>>> import numpy as np
>>> np.set_printoptions(precision=2, suppress=True, linewidth=120)
>>> rnd = lambda a: np.round(a, 2) + 0
>>> W2 = np.array([[3, 3, 3, 1, -1, 4, -5, -3, -2, 2]])
>>> rng = np.random.default_rng(5)
>>> M = rng.normal(size=(46, 1)) @ W2 + np.array([5, 5, 2, -5, -3, -2, -1, 3, 5, 3])
>>> rnd(M)
array([[ 2.59,  2.59, -0.41, -5.8 , -2.2 , -5.21,  3.01,  5.41,  6.6 ,  1.4 ],
       [ 1.03,  1.03, -1.97, -6.32, -1.68, -7.3 ,  5.62,  6.97,  7.65,  0.35],
       [ 4.25,  4.25,  1.25, -5.25, -2.75, -2.99,  0.24,  3.75,  5.5 ,  2.5 ],
       [ 6.26,  6.26,  3.26, -4.58, -3.42, -0.32, -3.1 ,  1.74,  4.16,  3.84],
       [ 8.41,  8.41,  5.41, -3.86, -4.14,  2.54, -6.68, -0.41,  2.73,  5.27],
       [ 5.33,  5.33,  2.33, -4.89, -3.11, -1.56, -1.55,  2.67,  4.78,  3.22],
       [ 3.34,  3.34,  0.34, -5.55, -2.45, -4.21,  1.76,  4.66,  6.11,  1.89],
       [ 2.65,  2.65, -0.35, -5.78, -2.22, -5.14,  2.92,  5.35,  6.57,  1.43],
       [ 7.25,  7.25,  4.25, -4.25, -3.75,  0.99, -4.74,  0.75,  3.5 ,  4.5 ],
       [ 9.9 ,  9.9 ,  6.9 , -3.37, -4.63,  4.54, -9.17, -1.9 ,  1.73,  6.27],
       [ 5.82,  5.82,  2.82, -4.73, -3.27, -0.91, -2.36,  2.18,  4.45,  3.55],
       [ 1.3 ,  1.3 , -1.7 , -6.23, -1.77, -6.93,  5.17,  6.7 ,  7.47,  0.53],
       [ 2.13,  2.13, -0.87, -5.96, -2.04, -5.83,  3.79,  5.87,  6.92,  1.08],
       [ 9.8 ,  9.8 ,  6.8 , -3.4 , -4.6 ,  4.4 , -9.  , -1.8 ,  1.8 ,  6.2 ],
       [ 5.61,  5.61,  2.61, -4.8 , -3.2 , -1.19, -2.01,  2.39,  4.59,  3.41],
       [-0.2 , -0.2 , -3.2 , -6.73, -1.27, -8.93,  7.66,  8.2 ,  8.46, -0.46],
       [ 4.75,  4.75,  1.75, -5.08, -2.92, -2.33, -0.58,  3.25,  5.17,  2.83],
       [ 1.51,  1.51, -1.49, -6.16, -1.84, -6.65,  4.82,  6.49,  7.33,  0.67],
       [ 3.11,  3.11,  0.11, -5.63, -2.37, -4.52,  2.15,  4.89,  6.26,  1.74],
       [ 3.54,  3.54,  0.54, -5.49, -2.51, -3.95,  1.44,  4.46,  5.98,  2.02],
       [ 2.86,  2.86, -0.14, -5.71, -2.29, -4.85,  2.57,  5.14,  6.43,  1.57],
       [ 6.66,  6.66,  3.66, -4.45, -3.55,  0.21, -3.77,  1.34,  3.89,  4.11],
       [ 4.81,  4.81,  1.81, -5.06, -2.94, -2.25, -0.68,  3.19,  5.13,  2.87],
       [ 3.23,  3.23,  0.23, -5.59, -2.41, -4.36,  1.95,  4.77,  6.18,  1.82],
       [ 6.23,  6.23,  3.23, -4.59, -3.41, -0.36, -3.05,  1.77,  4.18,  3.82],
       [ 7.49,  7.49,  4.49, -4.17, -3.83,  1.32, -5.15,  0.51,  3.34,  4.66],
       [ 0.07,  0.07, -2.93, -6.64, -1.36, -8.57,  7.22,  7.93,  8.29, -0.29],
       [ 4.23,  4.23,  1.23, -5.26, -2.74, -3.03,  0.28,  3.77,  5.51,  2.49],
       [ 2.06,  2.06, -0.94, -5.98, -2.02, -5.92,  3.9 ,  5.94,  6.96,  1.04],
       [ 4.48,  4.48,  1.48, -5.17, -2.83, -2.69, -0.13,  3.52,  5.35,  2.65],
       [ 1.13,  1.13, -1.87, -6.29, -1.71, -7.16,  5.45,  6.87,  7.58,  0.42],
       [ 5.06,  5.06,  2.06, -4.98, -3.02, -1.92, -1.1 ,  2.94,  4.96,  3.04],
       [ 4.89,  4.89,  1.89, -5.04, -2.96, -2.15, -0.81,  3.11,  5.08,  2.92],
       [ 4.09,  4.09,  1.09, -5.3 , -2.7 , -3.22,  0.52,  3.91,  5.61,  2.39],
       [ 1.86,  1.86, -1.14, -6.05, -1.95, -6.19,  4.24,  6.14,  7.1 ,  0.9 ],
       [ 3.81,  3.81,  0.81, -5.4 , -2.6 , -3.58,  0.98,  4.19,  5.79,  2.21],
       [ 1.73,  1.73, -1.27, -6.09, -1.91, -6.37,  4.46,  6.27,  7.18,  0.82],
       [ 0.93,  0.93, -2.07, -6.36, -1.64, -7.42,  5.78,  7.07,  7.71,  0.29],
       [ 5.67,  5.67,  2.67, -4.78, -3.22, -1.1 , -2.12,  2.33,  4.55,  3.45],
       [ 1.67,  1.67, -1.33, -6.11, -1.89, -6.44,  4.55,  6.33,  7.22,  0.78],
       [ 8.51,  8.51,  5.51, -3.83, -4.17,  2.68, -6.85, -0.51,  2.66,  5.34],
       [ 7.15,  7.15,  4.15, -4.28, -3.72,  0.87, -4.58,  0.85,  3.57,  4.43],
       [-0.99, -0.99, -3.99, -7.  , -1.  , -9.99,  8.99,  8.99,  9.  , -1.  ],
       [ 5.82,  5.82,  2.82, -4.73, -3.27, -0.91, -2.36,  2.18,  4.46,  3.54],
       [ 1.69,  1.69, -1.31, -6.1 , -1.9 , -6.41,  4.51,  6.31,  7.2 ,  0.8 ],
       [ 5.1 ,  5.1 ,  2.1 , -4.97, -3.03, -1.87, -1.17,  2.9 ,  4.93,  3.07]])
>>> B = np.array([[1, 3],
...     [0, 3],
...     [0, 1],
...     [2, 2],
...     [1, 0],
...     [0, 3],
...     [2, 3],
...     [0, 1],
...     [0, 1],
...     [0, 3]])
>>> np.linalg.matrix_rank(np.vstack([M, B.T]))
np.int64(4)
>>> print(np.vstack([M, B.T]).shape)
(48, 10)
